>>> import numpy as np
>>> np.set_printoptions(precision=2, suppress=True, linewidth=160)
>>> def rd(a):
...     return np.round(a, 2) + 0
... 
>>> feats = np.load("out2.npy")
>>> feats
array([[ -0.99,  -2.99,   2.01,  -6.  ,   8.01],
       [-12.02,   3.01,  -8.95,  11.97,  -9.05],
       [  4.  ,   1.  ,  -1.02,   3.99,  -6.98],
       [ 10.02,  -4.99,   5.03,  -8.01,   5.01]])
>>> U, sv, Vt = np.linalg.svd(feats)
>>> print(rd(sv))
[27.61 11.17  2.9   0.03]
>>> other = U[:, :3] @ np.diag(sv[:3]) @ Vt[:3]
>>> rd(np.abs(feats - other).max())
np.float64(0.01)
>>> rd(other)
array([[ -1.  ,  -3.  ,   2.02,  -6.  ,   8.  ],
       [-12.02,   3.01,  -8.95,  11.97,  -9.05],
       [  3.99,   0.99,  -1.01,   3.99,  -6.99],
       [ 10.02,  -4.99,   5.02,  -8.01,   5.01]])
>>> print(rd(np.linalg.norm(feats - other, 2)), rd(sv[3]))
0.03 0.03
>>> rd(np.linalg.norm(feats - other) / np.linalg.norm(feats))
np.float64(0.0)
>>> basis = np.array([[2, 2, 0], [0, 1, 0], [2, 2, 0]])
>>> rng = np.random.default_rng(11)
>>> F = (rng.random((23, 3)) < 0.25) @ basis
>>> F
array([[2, 2, 0],
       [2, 3, 0],
       [2, 3, 0],
       [0, 0, 0],
       [2, 2, 0],
       [0, 0, 0],
       [0, 0, 0],
       [2, 2, 0],
       [2, 2, 0],
       [2, 2, 0],
       [2, 2, 0],
       [2, 2, 0],
       [0, 1, 0],
       [4, 5, 0],
       [0, 0, 0],
       [2, 2, 0],
       [2, 2, 0],
       [2, 3, 0],
       [0, 0, 0],
       [2, 3, 0],
       [2, 2, 0],
       [4, 4, 0],
       [2, 2, 0]])
>>> r = np.linalg.matrix_rank(F)
>>> r
np.int64(2)
>>> null = np.linalg.svd(F)[2][r:].T
>>> F @ null
array([[0.],
       [0.],
       [0.],
       [0.],
       [0.],
       [0.],
       [0.],
       [0.],
       [0.],
       [0.],
       [0.],
       [0.],
       [0.],
       [0.],
       [0.],
       [0.],
       [0.],
       [0.],
       [0.],
       [0.],
       [0.],
       [0.],
       [0.]])
>>> null[:, 0] / null[np.abs(null[:, 0]).round(6).argmax(), 0]
array([0., 0., 1.])
>>> null.shape
(3, 1)
>>> np.allclose(F @ null, 0)
True
>>> theta = np.deg2rad(90)
>>> J = np.eye(5)
>>> J[np.ix_([4, 1], [4, 1])] = [[np.cos(theta), -np.sin(theta)], [np.sin(theta), np.cos(theta)]]
>>> rd(J)
array([[ 1.,  0.,  0.,  0.,  0.],
       [ 0.,  0.,  0.,  0.,  1.],
       [ 0.,  0.,  1.,  0.,  0.],
       [ 0.,  0.,  0.,  1.,  0.],
       [ 0., -1.,  0.,  0.,  0.]])
>>> other = F[0, 0] * F[1:] - np.outer(F[1:, 0], F[0])
>>> other
array([[0, 2, 0],
       [0, 2, 0],
       [0, 0, 0],
       [0, 0, 0],
       [0, 0, 0],
       [0, 0, 0],
       [0, 0, 0],
       [0, 0, 0],
       [0, 0, 0],
       [0, 0, 0],
       [0, 0, 0],
       [0, 2, 0],
       [0, 2, 0],
       [0, 0, 0],
       [0, 0, 0],
       [0, 0, 0],
       [0, 2, 0],
       [0, 0, 0],
       [0, 2, 0],
       [0, 0, 0],
       [0, 0, 0],
       [0, 0, 0]])
>>> np.linalg.matrix_rank(other), np.linalg.matrix_rank(F)
(np.int64(1), np.int64(2))
>>> F[:, 0] / F[0, 0]
array([1., 1., 1., 0., 1., 0., 0., 1., 1., 1., 1., 1., 0., 2., 0., 1., 1., 1., 0., 1., 1., 2., 1.])
>>> U, sv, Vt = np.linalg.svd(F)
>>> V = Vt[:(sv > 1e-8).sum()]
>>> x0 = F[11] + 4 * F[14] + rng.integers(2) * np.eye(3)[2]
>>> x0
array([2., 2., 1.])
>>> np.linalg.matrix_rank(np.vstack([F, x0]))
np.int64(3)
>>> np.allclose(V.T @ V @ x0, x0)
False
>>> print(rd(np.linalg.norm(x0 - V.T @ V @ x0)))
1.0
>>> U, sv, Vt = np.linalg.svd(F)
>>> np.argmax(sv[:-1] / (sv[1:] + 1e-6)) + 1
np.int64(2)
>>> other = U[:, :2] @ np.diag(sv[:2]) @ Vt[:2]
>>> rd(other)
array([[2., 2., 0.],
       [2., 3., 0.],
       [2., 3., 0.],
       [0., 0., 0.],
       [2., 2., 0.],
       [0., 0., 0.],
       [0., 0., 0.],
       [2., 2., 0.],
       [2., 2., 0.],
       [2., 2., 0.],
       [2., 2., 0.],
       [2., 2., 0.],
       [0., 1., 0.],
       [4., 5., 0.],
       [0., 0., 0.],
       [2., 2., 0.],
       [2., 2., 0.],
       [2., 3., 0.],
       [0., 0., 0.],
       [2., 3., 0.],
       [2., 2., 0.],
       [4., 4., 0.],
       [2., 2., 0.]])
>>> np.linalg.matrix_rank(F, rtol=0.05)
np.int64(2)
>>> rd(np.abs(F - other).max())
np.float64(0.0)
>>> rd(np.linalg.norm(F - other) / np.linalg.norm(F))
np.float64(0.0)
>>> np.linalg.matrix_rank(other)
np.int64(2)
>>> x0 = np.array([3, -4, 0])
>>> np.linalg.norm(F @ x0) <= np.linalg.norm(F, 2) * np.linalg.norm(x0) + 1e-9
np.True_
>>> F * x0
array([[  6,  -8,   0],
       [  6, -12,   0],
       [  6, -12,   0],
       [  0,   0,   0],
       [  6,  -8,   0],
       [  0,   0,   0],
       [  0,   0,   0],
       [  6,  -8,   0],
       [  6,  -8,   0],
       [  6,  -8,   0],
       [  6,  -8,   0],
       [  6,  -8,   0],
       [  0,  -4,   0],
       [ 12, -20,   0],
       [  0,   0,   0],
       [  6,  -8,   0],
       [  6,  -8,   0],
       [  6, -12,   0],
       [  0,   0,   0],
       [  6, -12,   0],
       [  6,  -8,   0],
       [ 12, -16,   0],
       [  6,  -8,   0]])
>>> print(F @ x0)
[-2 -6 -6  0 -2  0  0 -2 -2 -2 -2 -2 -4 -8  0 -2 -2 -6  0 -6 -2 -4 -2]
>>> (F @ x0).argmax()
np.int64(3)
